% ipython --no-banner

In [1]: import numpy as np

In [2]: from numpy import linalg as LA

In [3]: np.set_printoptions(precision=2, suppress=True, linewidth=100, sign=" ")

In [4]: tidy = lambda a: np.round(a, 2) + 0

In [5]: m1 = 2 * np.eye(8) + np.ones((8, 8))

In [6]: print(m1)
[[ 3.  1.  1.  1.  1.  1.  1.  1.]
 [ 1.  3.  1.  1.  1.  1.  1.  1.]
 [ 1.  1.  3.  1.  1.  1.  1.  1.]
 [ 1.  1.  1.  3.  1.  1.  1.  1.]
 [ 1.  1.  1.  1.  3.  1.  1.  1.]
 [ 1.  1.  1.  1.  1.  3.  1.  1.]
 [ 1.  1.  1.  1.  1.  1.  3.  1.]
 [ 1.  1.  1.  1.  1.  1.  1.  3.]]

In [7]: vec = np.array([0, 0, -3, -3, -1, 0, 3, -1])

In [8]: a = np.maximum(m1 @ vec, 0)

In [9]: print(np.maximum(m1 @ (3 * vec), 0))
[ 0.  0.  0.  0.  0.  0.  3.  0.]

In [10]: print(tidy(np.tanh(m1 @ vec)))
[-1.   -1.   -1.   -1.   -1.   -1.    0.76 -1.  ]

In [11]: print(m1 * (a > 1e-9)[:, None])
[[ 0.  0.  0.  0.  0.  0.  0.  0.]
 [ 0.  0.  0.  0.  0.  0.  0.  0.]
 [ 0.  0.  0.  0.  0.  0.  0.  0.]
 [ 0.  0.  0.  0.  0.  0.  0.  0.]
 [ 0.  0.  0.  0.  0.  0.  0.  0.]
 [ 0.  0.  0.  0.  0.  0.  0.  0.]
 [ 1.  1.  1.  1.  1.  1.  3.  1.]
 [ 0.  0.  0.  0.  0.  0.  0.  0.]]

In [12]: print(np.maximum(m1 @ vec, 0) - np.maximum(-m1 @ vec, 0))
[ -5.  -5. -11. -11.  -7.  -5.   1.  -7.]

In [13]: vals, vecs = LA.eigh(m1)

In [14]: vec = np.array([-3, 2, 3, 0, 1, 0, 1, 3])

In [15]: print(tidy(vecs * np.abs(vals) @ vecs.T))
[[ 3.  1.  1.  1.  1.  1.  1.  1.]
 [ 1.  3.  1.  1.  1.  1.  1.  1.]
 [ 1.  1.  3.  1.  1.  1.  1.  1.]
 [ 1.  1.  1.  3.  1.  1.  1.  1.]
 [ 1.  1.  1.  1.  3.  1.  1.  1.]
 [ 1.  1.  1.  1.  1.  3.  1.  1.]
 [ 1.  1.  1.  1.  1.  1.  3.  1.]
 [ 1.  1.  1.  1.  1.  1.  1.  3.]]

In [16]: print(tidy(vecs * np.maximum(vals, 0) @ vecs.T))
[[ 3.  1.  1.  1.  1.  1.  1.  1.]
 [ 1.  3.  1.  1.  1.  1.  1.  1.]
 [ 1.  1.  3.  1.  1.  1.  1.  1.]
 [ 1.  1.  1.  3.  1.  1.  1.  1.]
 [ 1.  1.  1.  1.  3.  1.  1.  1.]
 [ 1.  1.  1.  1.  1.  3.  1.  1.]
 [ 1.  1.  1.  1.  1.  1.  3.  1.]
 [ 1.  1.  1.  1.  1.  1.  1.  3.]]
